% python3 -q
>>> import numpy as np
>>> import numpy.linalg as la
>>> np.set_printoptions(precision=4, suppress=True, linewidth=160, sign=" ")
>>> feats = np.load("block9.npy")
>>> print(feats)
[[-0.36  0.42  0.6 ]
 [ 0.36 -0.42 -0.6 ]]
>>> # looks like rank 1
>>> left, sv, Vh = la.svd(feats)
>>> print(np.argmax(sv[:-1] / (sv[1:] + 1e-6)) + 1)
1
>>> B = left[:, :1] @ np.diag(sv[:1]) @ Vh[:1]
>>> print(round(float(np.abs(feats - B).max()), 4))
0.0
>>> print(la.matrix_rank(B))
1
>>> print(round(la.norm(feats - B) / la.norm(feats), 4))
0.0
>>> print(la.matrix_rank(feats, rtol=0.05))
1
>>> arr = np.load("mat.npy")
>>> print(arr)
[[-0.1157 -1.6755  2.4858]
 [-2.6951 -0.001  -1.3178]
 [-1.2357  1.2151 -2.4488]
 [ 2.2354 -0.5471  1.9245]
 [-0.9009  1.3663 -2.5143]
 [-2.8912 -0.5479 -0.5838]
 [ 2.6973  0.0048  1.3131]
 [ 2.8432  0.9555 -0.0583]
 [-2.7278 -0.0579 -1.2474]
 [ 0.8507 -1.3866  2.5206]
 [ 2.5378  1.3667 -0.8316]
 [ 2.8777  0.4583  0.7132]
 [ 0.2477 -1.589   2.5325]
 [ 2.0877 -0.6748  2.046 ]
 [-0.6313 -1.7531  2.3512]
 [-1.8467 -1.6872  1.6562]]
>>> rank = la.matrix_rank(feats)
>>> print(rank)
1
>>> ns = la.svd(feats)[2][rank:].T
>>> print([int(la.matrix_rank(feats[:, :j + 1])) for j in range(3)])
[1, 1, 1]
>>> print(ns.shape)
(3, 2)
>>> print(ns @ ns.T)
[[ 0.8054  0.227   0.3243]
 [ 0.227   0.7351 -0.3784]
 [ 0.3243 -0.3784  0.4595]]
>>> print(la.matrix_rank(feats.T @ feats), la.matrix_rank(feats @ feats.T))
1 1
>>> print(np.round(feats @ ns, 4) + 0)
[[ 0.  0.]
 [ 0.  0.]]
>>> print([int(la.matrix_rank(np.delete(feats, i, axis=0))) for i in range(2)])
[1, 1]
>>> X = np.load("arr.npy")
>>> print(X)
[[ 2.571   0.1499  3.6982  0.6803 -2.0561]
 [ 3.5161  1.6328  1.1091 -1.9756  2.1995]
 [ 1.8786  0.1748  3.617   1.3916  2.534 ]
 [ 1.1245 -1.6442  4.0549  1.8269  1.119 ]
 [-0.5403 -1.3153 -1.5057  4.5241 -0.4932]
 [-1.7363  2.9934 -3.2573 -0.9     1.267 ]
 [ 3.2329 -1.4884 -0.0667  1.4393 -3.2027]
 [ 3.6663 -1.8186 -0.2265  1.2089 -2.5958]
 [ 2.7192  0.0851 -0.7298  3.9796  1.1083]
 [-2.2379  0.1704 -4.4465  0.421  -0.1198]
 [ 0.1304 -1.7063  2.2429 -3.9607 -1.1634]
 [-2.6738  0.8184  0.3311  2.6841  3.1412]
 [ 1.6123 -1.0902  3.7844  2.3301  1.2085]
 [-4.7134 -0.4654 -1.544   0.2988  0.3062]
 [-0.1673 -4.9758  0.0496 -0.4576  0.0385]]
>>> idx = X[:, 1] > np.median(X[:, 1])
>>> u = X[idx].mean(axis=0) - X[~idx].mean(axis=0)
>>> print(u)
[ 0.0335  2.6737 -0.8026 -0.0039  1.7513]
>>> print(round((((X - X.mean(axis=0)) @ u > 0) == idx).mean(), 4))
0.8667
>>> print(idx.astype(int))
[ 1  1  1  0  0  1  0  0  1  1  0  1  0  0  0]
>>> proj = X @ la.solve(X.T @ X, X.T)
>>> print(proj @ X[:, 2])
[ 3.6982  1.1091  3.617   4.0549 -1.5057 -3.2573 -0.0667 -0.2265 -0.7298 -4.4465  2.2429  0.3311  3.7844 -1.544   0.0496]
>>> print(np.round(la.eigvalsh(proj), 4) + 0)
[ 0.  0.  0.  0.  0.  0.  0.  0.  0.  0.  1.  1.  1.  1.  1.]
>>> print(la.matrix_rank(np.eye(15) - proj))
10
>>> A = np.loadtxt("layer10.csv", delimiter=",")
>>> print(A)
[[ 0. -1. -2.  0.]
 [-2.  0.  0.  1.]
 [ 0.  0. -1.  1.]
 [-2.  2.  1.  2.]
 [-1.  2.  0.  1.]
 [ 1. -2. -1.  2.]
 [ 1. -1.  2.  0.]]
>>> cov = A.T @ A
>>> print(np.trace(cov), (A ** 2).sum())
47.0 47.0
>>> print(la.matrix_rank(cov))
4
>>> print(np.allclose(cov, cov.T))
True
>>> print(la.svd(A, compute_uv=False) ** 2)
[ 24.1966  12.9403   7.5231   2.34  ]
>>> print(np.diag(cov))
[ 11.  14.  11.  11.]
>>> proj = A @ la.solve(A.T @ A, A.T)
>>> print(np.round(proj @ A[:, 0], 4) + 0)
[ 0. -2.  0. -2. -1.  1.  1.]
>>> print(np.round(la.eigvalsh(proj), 4) + 0)
[ 0.  0.  0.  1.  1.  1.  1.]
>>> x = np.array([2, 3, 0, -1])
>>> target = A @ x
>>> print(np.round(la.pinv(A) @ A, 4) + 0)
[[ 1.  0.  0.  0.]
 [ 0.  1.  0.  0.]
 [ 0.  0.  1.  0.]
 [ 0.  0.  0.  1.]]
>>> rng = np.random.default_rng(412119)
>>> target = target + 0.02 * rng.normal(size=7)
>>> print(target)
[-3.006  -5.0216 -0.9748 -0.0274  3.0107 -5.985  -0.9975]
>>> coef, *_ = la.lstsq(A, target)
>>> print(coef.round())
[ 2.  3. -0. -1.]
>>> print(coef)
[ 2.0181  3.0082 -0.0055 -0.9947]
>>> print(round(float(la.norm(target - A @ coef)), 4))
0.0246
>>> F = np.loadtxt("dump.csv", delimiter=",")
>>> print(F)
[[ 0.9634 -1.2072 -0.2624  1.7616 -4.3819  1.0271]
 [-0.9705 -2.307   3.7529 -4.4834  2.7448  1.2199]
 [ 3.9064 -2.6148  3.9311  1.3685 -3.8093  3.5359]
 [-0.7012  2.5695 -3.7394 -1.4033  0.7498 -1.5064]
 [-1.2825 -0.0027  5.7792 -0.3338  1.059   0.8976]
 [-2.1406 -2.0983 -0.409  -0.5689  1.4516 -1.8881]
 [-0.6336 -3.2379  1.2948 -3.3573 -0.6306 -0.6116]
 [-0.6271 -1.8109 -2.7801  2.3374 -1.0126 -0.6812]
 [ 0.2294 -2.0592  2.2276  1.6289 -2.0184  2.868 ]
 [ 0.6493  6.2531 -1.9458 -3.0704  2.1975 -0.4772]
 [ 3.9695 -1.763   6.4833  1.01   -0.4753  0.3692]
 [-2.1898 -2.7957  2.9675 -2.6024 -0.1516 -0.6499]
 [ 0.9651  5.1442 -4.1809 -1.7089  0.4084  3.392 ]
 [-1.3989 -2.4842  5.7854 -0.8608  1.3074  0.7872]
 [ 0.337   1.7175 -2.3375 -1.0905 -0.5012  1.7763]
 [-0.8643 -7.8476  5.797  -0.9601 -1.667   2.2488]
 [-1.1817 -0.8358 -4.1776  1.4523 -3.0921 -1.5919]
 [-2.0816 -1.1935  3.1222 -0.6521  2.4198  1.5839]
 [-0.1664  2.8913 -7.0102  0.2039 -4.0498 -1.9523]
 [ 0.0703 -6.0995  4.3985  1.922  -1.2363 -1.4318]
 [-0.9998 -1.7524  2.4744  0.0734  0.7595  1.1593]
 [-0.1075 -5.9482  4.2449  2.1244 -2.8982  4.4842]
 [ 1.6129  0.3206  1.5515  1.7643  0.8013 -1.8467]
 [-1.3279 -2.6352 -0.0944  2.8216  0.4108  0.2208]
 [ 4.9188 -0.4043  3.3899  3.5465 -2.9636  2.8123]
 [ 0.4747  2.2027 -2.0927  4.5841  1.3046 -0.0188]
 [-1.3079  2.1035  3.7892 -4.4953  4.254   0.1855]
 [ 0.6324  1.1899  0.0782 -1.2967  1.8397 -1.0044]
 [-2.9021  1.4798 -3.1118 -3.182   3.6366 -2.9819]
 [ 0.0703 -4.3142 -1.8649  1.3349 -3.8254 -2.4778]]
>>> T = np.stack([X, -2 * X, X[::-1]])
>>> print(np.einsum("bij,cij->bc", T, T))
[[ 374.9986 -749.9972   62.1739]
 [-749.9972 1499.9944 -124.3479]
 [  62.1739 -124.3479  374.9986]]
>>> print((T @ X.T).shape)
(3, 15, 15)
>>> print(la.matrix_rank(T.reshape(3, -1)))
2
>>> print(la.norm(T, axis=(1, 2)))
[ 19.3649  38.7298  19.3649]
>>> Xc = F - F.mean(axis=0)
>>> left, sv, Vh = la.svd(Xc, full_matrices=False)
>>> print(sv ** 2 / (sv ** 2).sum())
[ 0.4716  0.2609  0.1464  0.0642  0.0439  0.013 ]
>>> print(sv)
[ 23.7042  17.6321  13.2085   8.7456   7.2324   3.9296]
>>> print(Vh[0] * np.sign(Vh[0, np.abs(Vh[0]).argmax()]))
[ 0.0765 -0.6109  0.7371  0.1237 -0.1329  0.2114]
>>> print(la.matrix_rank(Xc))
6
>>> print(np.abs(Vh[0]).argmax())
2
>>> idx = F[:, 4] > np.median(F[:, 4])
>>> u = F[idx].mean(axis=0) - F[~idx].mean(axis=0)
>>> print(((F - F.mean(axis=0)) @ u > 0).astype(int))
[ 0  1  0  1  1  1  0  0  0  1  0  1  1  1  1  0  0  1  1  0  1  0  1  0  0  1  1  1  1  0]
>>> print(idx.astype(int))
[ 0  1  0  1  1  1  0  0  0  1  0  0  1  1  0  0  0  1  0  0  1  0  1  1  0  1  1  1  1  0]
>>> u, r1 = F[26], F[8]
>>> print(round(u @ u, 4))
58.832
>>> print(round(u @ r1, 4))
-11.5674
>>> p = (u @ r1) / (u @ u) * u
>>> print(round((r1 - p) @ u, 4))
0.0
>>> print(p)
[ 0.2572 -0.4136 -0.745   0.8839 -0.8364 -0.0365]
>>> print(la.matrix_rank(np.outer(u, r1)))
1
>>> m1 = np.loadtxt("x.csv", delimiter=",")
>>> print(m1)
[[ 0.  0.  0.]
 [10. -2. -6.]
 [10. -2. -6.]
 [10. -2. -6.]
 [10. -2. -6.]
 [ 5. -1. -3.]
 [ 0.  0.  0.]]
>>> # row 2 repeats row 1
>>> left, sv, Vh = la.svd(m1)
>>> evecs = Vh[:(sv > 1e-8).sum()]
>>> x = m1[3] + 2 * m1[2] + rng.integers(2) * np.eye(3)[1]
>>> print(x)
[ 30.  -6. -18.]
>>> print(np.diag(evecs.T @ evecs))
[ 0.7143  0.0286  0.2571]
>>> W1 = np.array([[2, -1], [1, -2], [2, 0]])
>>> coef = np.array([-3, 0])
>>> H = np.maximum(m1 @ W1 + coef, 0)
>>> print((H > 0).mean(axis=0))
[ 0.5714  0.    ]
>>> print(H)
[[ 0.  0.]
 [ 3.  0.]
 [ 3.  0.]
 [ 3.  0.]
 [ 3.  0.]
 [ 0.  0.]
 [ 0.  0.]]
>>> print(la.matrix_rank(H))
1
>>> Z = np.array([[-3, -2], [2, 1]])
>>> print(H @ Z)
[[ 0.  0.]
 [-9. -6.]
 [-9. -6.]
 [-9. -6.]
 [-9. -6.]
 [ 0.  0.]
 [ 0.  0.]]
>>> print((H @ Z).round(6).argmax(axis=1))
[ 0  1  1  1  1  0  0]
>>> x = np.array([-8, 5, -3])
>>> print(np.sign((m1 @ x).round(6)))
[ 0. -1. -1. -1. -1. -1.  0.]
>>> print((m1 @ x).argmax())
0
>>> print(m1 @ x)
[  0. -72. -72. -72. -72. -36.   0.]
>>> print(m1 * x)
[[ -0.   0.  -0.]
 [-80. -10.  18.]
 [-80. -10.  18.]
 [-80. -10.  18.]
 [-80. -10.  18.]
 [-40.  -5.   9.]
 [ -0.   0.  -0.]]
>>> print((m1 * x).sum(axis=1))
[  0. -72. -72. -72. -72. -36.   0.]
>>> print(m1 @ np.ones(3))
[ 0.  2.  2.  2.  2.  1.  0.]
>>> left, sv, Vh = la.svd(m1)
>>> print(sv.round(4) + 0)
[ 24.3926   0.       0.    ]
>>> print(np.argmax(sv[:-1] / (sv[1:] + 1e-6)) + 1)
1
>>> B = left[:, :1] @ np.diag(sv[:1]) @ Vh[:1]
>>> print(np.round(np.abs(m1 - B).max(), 4))
0.0
>>> print(la.matrix_rank(B))
1
>>> print(round(la.norm(m1 - B, 2), 4), np.round(sv[1], 4))
0.0 0.0
>>> print(la.matrix_rank(m1, rtol=0.05))
1
>>> print(B.round(4) + 0)
[[ 0.  0.  0.]
 [10. -2. -6.]
 [10. -2. -6.]
 [10. -2. -6.]
 [10. -2. -6.]
 [ 5. -1. -3.]
 [ 0.  0.  0.]]
>>> rank = la.matrix_rank(m1)
>>> print(rank)
1
>>> ns = la.svd(m1)[2][rank:].T
>>> print(ns @ ns.T)
[[ 0.2857  0.1429  0.4286]
 [ 0.1429  0.9714 -0.0857]
 [ 0.4286 -0.0857  0.7429]]
>>> print(ns.shape)
(3, 2)
>>> print(np.allclose(m1 @ ns, 0))
True
>>> print(np.round(m1 @ ns, 4) + 0)
[[ 0.  0.]
 [ 0.  0.]
 [ 0.  0.]
 [ 0.  0.]
 [ 0.  0.]
 [ 0.  0.]
 [ 0.  0.]]
>>> K = np.load("case12.npy")
>>> print(K)
[[ 11   9   7   6  11   3]
 [ 10   8   6   5  10   2]
 [  9   7   5   4   9   1]
 [  9   7   5   4   9   1]
 [  8   6   4   3   8   0]]
>>> # looks like rank 2
>>> u = np.array([-1, 0, -1])
>>> print(np.array([np.convolve(row, u, "same") for row in K]))
[[ -9 -18 -15 -18  -9 -11]
 [ -8 -16 -13 -16  -7 -10]
 [ -7 -14 -11 -14  -5  -9]
 [ -7 -14 -11 -14  -5  -9]
 [ -6 -12  -9 -12  -3  -8]]
>>> print(np.convolve(K[1], u))
[-10  -8 -16 -13 -16  -7 -10  -2]
>>> print(np.polyval(u, K[1]))
[-101  -65  -37  -26 -101   -5]
>>> print(np.correlate(K[1], K[2], "full"))
[  10   98  118  141  189  288  197  147  125  104   18]
>>> mat = np.load("data.npy")
>>> print(mat)
[[ -7   3   0   1   0]
 [  3 -22   3   3   2]
 [  0   3  11   3   0]
 [  1   2   1  23   0]
 [  3   1   0   1  -9]]
>>> x = np.array([1, 2, 5, 2, 2])
>>> target = mat @ x
>>> print(target)
[  1 -16  67  56 -11]
>>> print(la.solve(mat, target + mat[:, 2]))
[ 1.  2.  6.  2.  2.]
>>> print(np.round(la.solve(mat, mat[:, 3]), 4) + 0)
[ 0.  0.  0.  1.  0.]
>>> print(la.solve(mat, 4 * target))
[  4.   8.  20.   8.   8.]
>>> print(np.round(la.solve(mat.T, mat[2]), 4) + 0)
[ 0.  0.  1.  0.  0.]
>>> B = np.array([[1, 1], [0, 0], [0, 0], [0, 2], [2, 1]])
>>> print(np.einsum("ij,ij->i", mat, mat))
[  59  515  139  535   92]
>>> print(la.matrix_rank(mat @ B))
2
>>> print(B.T @ mat.T)
[[ -7   7   0   1 -15]
 [ -5  11   6  47  -4]]
>>> print(la.matrix_rank(np.vstack([mat, B.T])))
5
>>> print(la.matrix_power(mat, 2))
[[ 59 -85  10  25   6]
 [-78 510 -30  17 -62]
 [ 12 -27 133 111   6]
 [ 22   8  40 539   4]
 [-44 -20   4  20  83]]
>>> print(np.trace(mat))
-4
>>> print((mat + mat.T) / 2)
[[ -7.    3.    0.    1.    1.5]
 [  3.  -22.    3.    2.5   1.5]
 [  0.    3.   11.    2.    0. ]
 [  1.    2.5   2.   23.    0.5]
 [  1.5   1.5   0.    0.5  -9. ]]
>>> print(np.round(la.det(mat), 4))
-337592.0
>>> print(mat @ mat)
[[ 59 -85  10  25   6]
 [-78 510 -30  17 -62]
 [ 12 -27 133 111   6]
 [ 22   8  40 539   4]
 [-44 -20   4  20  83]]
>>> print((mat - mat.T) / 2)
[[ 0.   0.   0.   0.  -1.5]
 [ 0.   0.   0.   0.5  0.5]
 [ 0.   0.   0.   1.   0. ]
 [ 0.  -0.5 -1.   0.  -0.5]
 [ 1.5 -0.5  0.   0.5  0. ]]
>>> ev, evecs = la.eig(mat)
>>> print(np.sort(la.eigvals(mat @ mat)))
[  37.4183   87.1506  120.0414  528.169   551.2207]
>>> print(round(float(np.prod(ev)), 4))
-337592.0
>>> print(ev)
[-22.9819  -9.3354  -6.1171  23.4781  10.9563]
>>> print(np.sort(la.eigvals(mat.T)))
[-22.9819  -9.3354  -6.1171  10.9563  23.4781]
